$ python3 -q
>>> import numpy as np
>>> np.set_printoptions(precision=2, suppress=True, linewidth=140)
>>> rd = lambda a: np.round(a, 2) + 0
>>> K = np.load("arr.npy")
>>> K
array([[ 20,  -7,  -7,  11,  -7,  -5,  -4,   5],
       [ -7,  17, -10,  -3,  11,  13,  -2,  -2],
       [ -7, -10,  24, -15,  -7,  -5,   6,  10],
       [ 11,  -3, -15,  24,  -3, -15,   0,  -5],
       [ -7,  11,  -7,  -3,  12,  11,   3,   1],
       [ -5,  13,  -5, -15,  11,  24,  -5,  -1],
       [ -4,  -2,   6,   0,   3,  -5,  10,  10],
       [  5,  -2,  10,  -5,   1,  -1,  10,  24]])
>>> vec = np.array([1, -5, -1, -3, -3, 3, 0, -3])
>>> h1 = np.maximum(K @ vec, 0)
>>> K.T @ h1
array([  10, -254,  710, -710, -178,  228,   50,  478])
>>> np.flatnonzero(h1 > 1e-9)
array([0, 2, 5])
>>> np.maximum(K @ vec, 0) - np.maximum(-K @ vec, 0)
array([ 20, -61,  40, -52, -52,  22, -54, -58])
>>> E = np.loadtxt("block8.csv", delimiter=",")
>>> E
array([[ 1.07, 13.92,  8.06,  6.02, 10.99, 12.06, 13.12,  4.04, 12.06,  8.85,  8.84, 13.02,  6.96,  7.01, 13.88],
       [ 0.05, 14.81,  5.  ,  5.18, 10.08,  9.89, 10.17,  0.19, 15.09, 10.02, 10.  , 14.96,  5.02,  4.99, 14.96],
       [ 2.86, 18.16, 15.68,  9.9 , 17.1 , 19.93, 22.99, 12.  , 12.  , 10.99, 10.87, 14.91, 12.93, 12.91, 18.13],
       [ 0.96, 20.04, 16.91, 12.06, 20.01, 21.11, 19.05, 10.06, 12.07,  9.06, 11.89, 16.01, 16.04, 16.  , 20.01],
       [ 2.03, 16.92, 10.01,  7.04, 13.07, 15.06, 17.92,  6.05, 14.88, 11.98, 10.74, 16.09,  7.96,  8.12, 17.16],
       [ 0.25,  8.06, 11.88,  7.88, 11.93, 11.91,  8.03,  7.97, -0.03, -0.06,  4.08,  4.  , 12.07, 12.02,  7.87],
       [ 3.99, 25.14, 24.02, 14.86, 24.94, 28.91, 31.93, 18.07, 15.06, 14.06, 15.07, 19.97, 20.02, 20.16, 25.09]])
>>> left, sigma, vt = np.linalg.svd(E)
>>> rd(sigma)
array([139.74,  23.69,   8.95,   0.4 ,   0.35,   0.25,   0.23])
>>> np.argmax(sigma[:-1] / (sigma[1:] + 1e-6)) + 1
np.int64(3)
>>> Y = left[:, :3] @ np.diag(sigma[:3]) @ vt[:3]
>>> np.linalg.matrix_rank(Y)
np.int64(3)
>>> np.linalg.matrix_rank(E, rtol=0.1)
np.int64(2)
>>> np.linalg.norm(E, axis=1).argmax()
np.int64(6)
>>> rd(np.linalg.norm(E[5], 1)), rd(np.linalg.norm(E[5], np.inf))
(np.float64(108.04), np.float64(12.07))
>>> rd(np.linalg.norm(E, 1)), rd(np.linalg.norm(E, np.inf))
(np.float64(123.21), np.float64(301.29))
>>> rd(np.linalg.norm(E, 2))
np.float64(139.74)
>>> rd(np.linalg.norm(E[5] - E[2]))
np.float64(31.58)
>>> rd(np.linalg.norm(E, "nuc"))
np.float64(173.59)
>>> Y = np.array([[0, 3],
...     [0, 3],
...     [0, -2],
...     [1, 0],
...     [-2, -3],
...     [2, -3],
...     [3, 2],
...     [-3, -1],
...     [-1, 3],
...     [-2, 1],
...     [-1, 0],
...     [-2, 2],
...     [-3, 3],
...     [2, 2],
...     [3, 2]])
>>> rd(np.einsum("ij,ij->i", E, E))
array([1512.46, 1499.87, 3311.79, 3683.2 , 2358.46, 1065.18, 6736.69])
>>> np.linalg.matrix_rank(np.vstack([E, Y.T]))
np.int64(9)
>>> np.linalg.matrix_rank(E @ Y)
np.int64(2)
>>> rng = np.random.default_rng(214)
>>> J = rng.normal(size=(49, 11)) + 20 * np.array([1, 3, 1, 3, 2, 3, 2, 3, 3, 0, 0])
>>> rd(J)
array([[21.8 , 60.3 , 21.06, 59.73, 39.38, 60.69, 40.42, 59.85, 60.86,  0.46,  0.64],
       [19.06, 60.51, 20.63, 59.49, 41.43, 62.39, 40.79, 60.21, 59.86,  2.  , -0.21],
       [18.6 , 60.12, 20.3 , 59.66, 40.11, 60.84, 40.76, 58.43, 59.73,  0.35, -0.03],
       [19.62, 60.69, 23.28, 60.77, 37.54, 60.87, 39.37, 60.37, 59.61, -1.42,  0.47],
       [20.75, 59.97, 21.67, 59.89, 40.62, 60.22, 38.63, 60.97, 60.  ,  1.74,  0.8 ],
       [21.21, 59.8 , 22.06, 59.6 , 39.07, 59.82, 41.1 , 61.72, 59.99, -0.26, -0.38],
       [19.73, 61.56, 20.88, 60.34, 40.34, 60.39, 40.17, 59.4 , 61.17, -0.2 , -1.4 ],
       [19.66, 59.67, 20.96, 61.73, 40.69, 60.7 , 40.77, 59.26, 58.07,  0.62,  0.44],
       [21.31, 59.44, 19.49, 61.19, 39.45, 60.96, 39.14, 58.82, 59.45, -1.72,  0.54],
       [19.33, 60.17, 20.13, 61.72, 39.56, 59.47, 40.46, 59.08, 60.55,  1.77, -2.38],
       [19.35, 61.82, 18.69, 60.3 , 38.9 , 61.77, 38.97, 59.2 , 59.97,  1.05,  1.74],
       [20.42, 61.8 , 19.84, 60.48, 40.63, 60.44, 38.15, 59.42, 58.67, -1.18, -0.48],
       [21.32, 60.18, 20.89, 59.34, 40.59, 60.03, 39.13, 59.59, 60.02,  0.28,  0.53],
       [19.57, 60.06, 20.66, 60.74, 39.86, 60.64, 40.7 , 59.97, 59.  , -1.  , -1.19],
       [20.52, 59.68, 20.14, 58.62, 37.93, 61.64, 40.19, 60.81, 59.09,  0.94,  0.84],
       [21.05, 60.71, 19.68, 61.12, 39.21, 61.71, 38.58, 59.27, 60.76,  0.9 , -1.33],
       [19.62, 60.01, 19.86, 59.4 , 40.52, 58.82, 40.21, 61.85, 59.78, -2.57, -1.84],
       [19.44, 60.65, 19.04, 59.03, 40.2 , 59.71, 39.95, 59.2 , 60.17,  1.94, -0.88],
       [20.41, 59.68, 19.8 , 58.97, 39.64, 59.51, 41.14, 59.08, 58.99,  1.38, -0.48],
       [20.76, 60.07, 19.75, 59.76, 39.84, 60.33, 41.42, 59.16, 59.47,  1.07,  0.  ],
       [21.77, 60.78, 21.22, 59.82, 40.94, 60.13, 42.13, 61.16, 60.69,  0.27,  0.09],
       [21.84, 60.12, 21.22, 58.41, 40.14, 61.17, 39.54, 61.97, 58.32,  2.16, -0.35],
       [18.74, 58.57, 21.05, 59.6 , 39.33, 60.57, 39.37, 60.27, 58.46, -2.22, -0.59],
       [19.58, 58.33, 18.94, 59.39, 39.3 , 60.52, 40.56, 58.61, 60.1 , -0.11, -0.09],
       [18.49, 60.33, 18.79, 60.67, 40.88, 60.8 , 39.55, 58.8 , 60.93,  0.67,  1.91],
       [20.9 , 60.14, 21.74, 61.05, 40.06, 60.68, 39.35, 60.04, 61.27, -0.18,  0.29],
       [20.93, 58.96, 20.62, 59.47, 41.52, 57.8 , 38.57, 58.72, 59.04, -0.12,  0.36],
       [18.76, 59.51, 20.82, 60.42, 39.48, 59.09, 41.39, 61.  , 60.66,  0.54, -1.34],
       [19.41, 60.76, 18.77, 60.04, 39.54, 59.42, 39.4 , 60.91, 58.62,  0.88,  0.14],
       [20.4 , 60.06, 21.31, 58.96, 38.52, 60.59, 40.57, 60.26, 59.09,  0.9 ,  1.51],
       [19.7 , 60.2 , 20.61, 60.26, 39.09, 60.49, 40.29, 58.3 , 59.2 ,  1.23, -1.43],
       [20.72, 59.77, 21.39, 58.12, 41.32, 58.81, 39.34, 60.91, 60.74, -0.07, -0.69],
       [19.55, 59.89, 19.16, 61.65, 40.58, 60.11, 39.29, 60.86, 58.96,  1.97, -0.54],
       [21.18, 59.09, 21.11, 61.73, 39.65, 61.09, 40.46, 59.41, 60.34, -1.63,  0.14],
       [21.78, 60.02, 17.9 , 60.71, 39.39, 60.21, 40.64, 59.56, 59.25,  0.26,  0.64],
       [18.74, 60.61, 18.99, 59.39, 39.32, 57.89, 41.22, 61.99, 60.03,  1.74, -1.45],
       [20.51, 58.41, 19.41, 60.08, 40.25, 60.23, 39.07, 60.25, 59.35,  1.59, -0.29],
       [21.8 , 61.22, 21.87, 58.5 , 39.51, 60.58, 40.89, 61.84, 59.51,  0.13, -0.58],
       [20.4 , 60.8 , 20.89, 58.33, 39.09, 60.73, 39.91, 59.75, 58.97, -0.24,  0.26],
       [20.19, 57.95, 19.28, 60.75, 38.72, 61.12, 39.72, 58.69, 59.59, -1.64, -0.25],
       [20.29, 60.52, 20.73, 61.08, 41.07, 60.49, 38.55, 59.92, 58.08, -1.39, -0.07],
       [17.85, 58.32, 19.68, 60.46, 41.1 , 59.76, 39.64, 61.15, 60.19,  0.15,  0.17],
       [21.26, 58.58, 20.78, 58.33, 38.84, 60.07, 38.66, 59.79, 59.76,  0.02,  0.18],
       [19.95, 59.62, 21.75, 59.83, 41.02, 59.33, 39.66, 59.16, 59.45, -0.77,  1.27],
       [19.37, 60.24, 21.59, 59.57, 41.58, 59.84, 41.79, 60.72, 60.02, -1.64, -1.56],
       [19.38, 59.97, 18.56, 59.96, 39.14, 59.5 , 38.76, 59.86, 61.78, -0.02, -0.75],
       [19.38, 60.58, 20.59, 58.86, 41.33, 59.13, 40.26, 60.51, 60.51,  0.07, -0.55],
       [20.45, 60.97, 19.89, 59.49, 38.51, 60.63, 41.52, 60.68, 61.1 ,  0.67, -0.85],
       [20.76, 60.46, 19.15, 59.75, 40.  , 58.56, 39.48, 59.18, 59.17, -0.7 ,  0.12]])
>>> idx = rng.permutation(11)
>>> Y = J[:, idx] * rng.choice([-1, 1], 11)
>>> rd(Y)
array([[ 60.86,  40.42,  39.38,  21.8 , -60.69,  60.3 , -21.06,  -0.46, -59.73,  -0.64, -59.85],
       [ 59.86,  40.79,  41.43,  19.06, -62.39,  60.51, -20.63,  -2.  , -59.49,   0.21, -60.21],
       [ 59.73,  40.76,  40.11,  18.6 , -60.84,  60.12, -20.3 ,  -0.35, -59.66,   0.03, -58.43],
       [ 59.61,  39.37,  37.54,  19.62, -60.87,  60.69, -23.28,   1.42, -60.77,  -0.47, -60.37],
       [ 60.  ,  38.63,  40.62,  20.75, -60.22,  59.97, -21.67,  -1.74, -59.89,  -0.8 , -60.97],
       [ 59.99,  41.1 ,  39.07,  21.21, -59.82,  59.8 , -22.06,   0.26, -59.6 ,   0.38, -61.72],
       [ 61.17,  40.17,  40.34,  19.73, -60.39,  61.56, -20.88,   0.2 , -60.34,   1.4 , -59.4 ],
       [ 58.07,  40.77,  40.69,  19.66, -60.7 ,  59.67, -20.96,  -0.62, -61.73,  -0.44, -59.26],
       [ 59.45,  39.14,  39.45,  21.31, -60.96,  59.44, -19.49,   1.72, -61.19,  -0.54, -58.82],
       [ 60.55,  40.46,  39.56,  19.33, -59.47,  60.17, -20.13,  -1.77, -61.72,   2.38, -59.08],
       [ 59.97,  38.97,  38.9 ,  19.35, -61.77,  61.82, -18.69,  -1.05, -60.3 ,  -1.74, -59.2 ],
       [ 58.67,  38.15,  40.63,  20.42, -60.44,  61.8 , -19.84,   1.18, -60.48,   0.48, -59.42],
       [ 60.02,  39.13,  40.59,  21.32, -60.03,  60.18, -20.89,  -0.28, -59.34,  -0.53, -59.59],
       [ 59.  ,  40.7 ,  39.86,  19.57, -60.64,  60.06, -20.66,   1.  , -60.74,   1.19, -59.97],
       [ 59.09,  40.19,  37.93,  20.52, -61.64,  59.68, -20.14,  -0.94, -58.62,  -0.84, -60.81],
       [ 60.76,  38.58,  39.21,  21.05, -61.71,  60.71, -19.68,  -0.9 , -61.12,   1.33, -59.27],
       [ 59.78,  40.21,  40.52,  19.62, -58.82,  60.01, -19.86,   2.57, -59.4 ,   1.84, -61.85],
       [ 60.17,  39.95,  40.2 ,  19.44, -59.71,  60.65, -19.04,  -1.94, -59.03,   0.88, -59.2 ],
       [ 58.99,  41.14,  39.64,  20.41, -59.51,  59.68, -19.8 ,  -1.38, -58.97,   0.48, -59.08],
       [ 59.47,  41.42,  39.84,  20.76, -60.33,  60.07, -19.75,  -1.07, -59.76,   0.  , -59.16],
       [ 60.69,  42.13,  40.94,  21.77, -60.13,  60.78, -21.22,  -0.27, -59.82,  -0.09, -61.16],
       [ 58.32,  39.54,  40.14,  21.84, -61.17,  60.12, -21.22,  -2.16, -58.41,   0.35, -61.97],
       [ 58.46,  39.37,  39.33,  18.74, -60.57,  58.57, -21.05,   2.22, -59.6 ,   0.59, -60.27],
       [ 60.1 ,  40.56,  39.3 ,  19.58, -60.52,  58.33, -18.94,   0.11, -59.39,   0.09, -58.61],
       [ 60.93,  39.55,  40.88,  18.49, -60.8 ,  60.33, -18.79,  -0.67, -60.67,  -1.91, -58.8 ],
       [ 61.27,  39.35,  40.06,  20.9 , -60.68,  60.14, -21.74,   0.18, -61.05,  -0.29, -60.04],
       [ 59.04,  38.57,  41.52,  20.93, -57.8 ,  58.96, -20.62,   0.12, -59.47,  -0.36, -58.72],
       [ 60.66,  41.39,  39.48,  18.76, -59.09,  59.51, -20.82,  -0.54, -60.42,   1.34, -61.  ],
       [ 58.62,  39.4 ,  39.54,  19.41, -59.42,  60.76, -18.77,  -0.88, -60.04,  -0.14, -60.91],
       [ 59.09,  40.57,  38.52,  20.4 , -60.59,  60.06, -21.31,  -0.9 , -58.96,  -1.51, -60.26],
       [ 59.2 ,  40.29,  39.09,  19.7 , -60.49,  60.2 , -20.61,  -1.23, -60.26,   1.43, -58.3 ],
       [ 60.74,  39.34,  41.32,  20.72, -58.81,  59.77, -21.39,   0.07, -58.12,   0.69, -60.91],
       [ 58.96,  39.29,  40.58,  19.55, -60.11,  59.89, -19.16,  -1.97, -61.65,   0.54, -60.86],
       [ 60.34,  40.46,  39.65,  21.18, -61.09,  59.09, -21.11,   1.63, -61.73,  -0.14, -59.41],
       [ 59.25,  40.64,  39.39,  21.78, -60.21,  60.02, -17.9 ,  -0.26, -60.71,  -0.64, -59.56],
       [ 60.03,  41.22,  39.32,  18.74, -57.89,  60.61, -18.99,  -1.74, -59.39,   1.45, -61.99],
       [ 59.35,  39.07,  40.25,  20.51, -60.23,  58.41, -19.41,  -1.59, -60.08,   0.29, -60.25],
       [ 59.51,  40.89,  39.51,  21.8 , -60.58,  61.22, -21.87,  -0.13, -58.5 ,   0.58, -61.84],
       [ 58.97,  39.91,  39.09,  20.4 , -60.73,  60.8 , -20.89,   0.24, -58.33,  -0.26, -59.75],
       [ 59.59,  39.72,  38.72,  20.19, -61.12,  57.95, -19.28,   1.64, -60.75,   0.25, -58.69],
       [ 58.08,  38.55,  41.07,  20.29, -60.49,  60.52, -20.73,   1.39, -61.08,   0.07, -59.92],
       [ 60.19,  39.64,  41.1 ,  17.85, -59.76,  58.32, -19.68,  -0.15, -60.46,  -0.17, -61.15],
       [ 59.76,  38.66,  38.84,  21.26, -60.07,  58.58, -20.78,  -0.02, -58.33,  -0.18, -59.79],
       [ 59.45,  39.66,  41.02,  19.95, -59.33,  59.62, -21.75,   0.77, -59.83,  -1.27, -59.16],
       [ 60.02,  41.79,  41.58,  19.37, -59.84,  60.24, -21.59,   1.64, -59.57,   1.56, -60.72],
       [ 61.78,  38.76,  39.14,  19.38, -59.5 ,  59.97, -18.56,   0.02, -59.96,   0.75, -59.86],
       [ 60.51,  40.26,  41.33,  19.38, -59.13,  60.58, -20.59,  -0.07, -58.86,   0.55, -60.51],
       [ 61.1 ,  41.52,  38.51,  20.45, -60.63,  60.97, -19.89,  -0.67, -59.49,   0.85, -60.68],
       [ 59.17,  39.48,  40.  ,  20.76, -58.56,  60.46, -19.15,   0.7 , -59.75,  -0.12, -59.18]])
>>> left, _, vt = np.linalg.svd(J.T @ Y)
>>> rd(left @ vt)
array([[ 0.,  0.,  0.,  1.,  0.,  0.,  0.,  0.,  0.,  0.,  0.],
       [ 0.,  0.,  0.,  0.,  0.,  1.,  0.,  0.,  0.,  0.,  0.],
       [ 0.,  0.,  0.,  0.,  0.,  0., -1.,  0.,  0.,  0.,  0.],
       [ 0.,  0.,  0.,  0.,  0.,  0.,  0.,  0., -1.,  0.,  0.],
       [ 0.,  0.,  1.,  0.,  0.,  0.,  0.,  0.,  0.,  0.,  0.],
       [ 0.,  0.,  0.,  0., -1.,  0.,  0.,  0.,  0.,  0.,  0.],
       [ 0.,  1.,  0.,  0.,  0.,  0.,  0.,  0.,  0.,  0.,  0.],
       [ 0.,  0.,  0.,  0.,  0.,  0.,  0.,  0.,  0.,  0., -1.],
       [ 1.,  0.,  0.,  0.,  0.,  0.,  0.,  0.,  0.,  0.,  0.],
       [ 0.,  0.,  0.,  0.,  0.,  0.,  0., -1.,  0.,  0.,  0.],
       [ 0.,  0.,  0.,  0.,  0.,  0.,  0.,  0.,  0., -1.,  0.]])
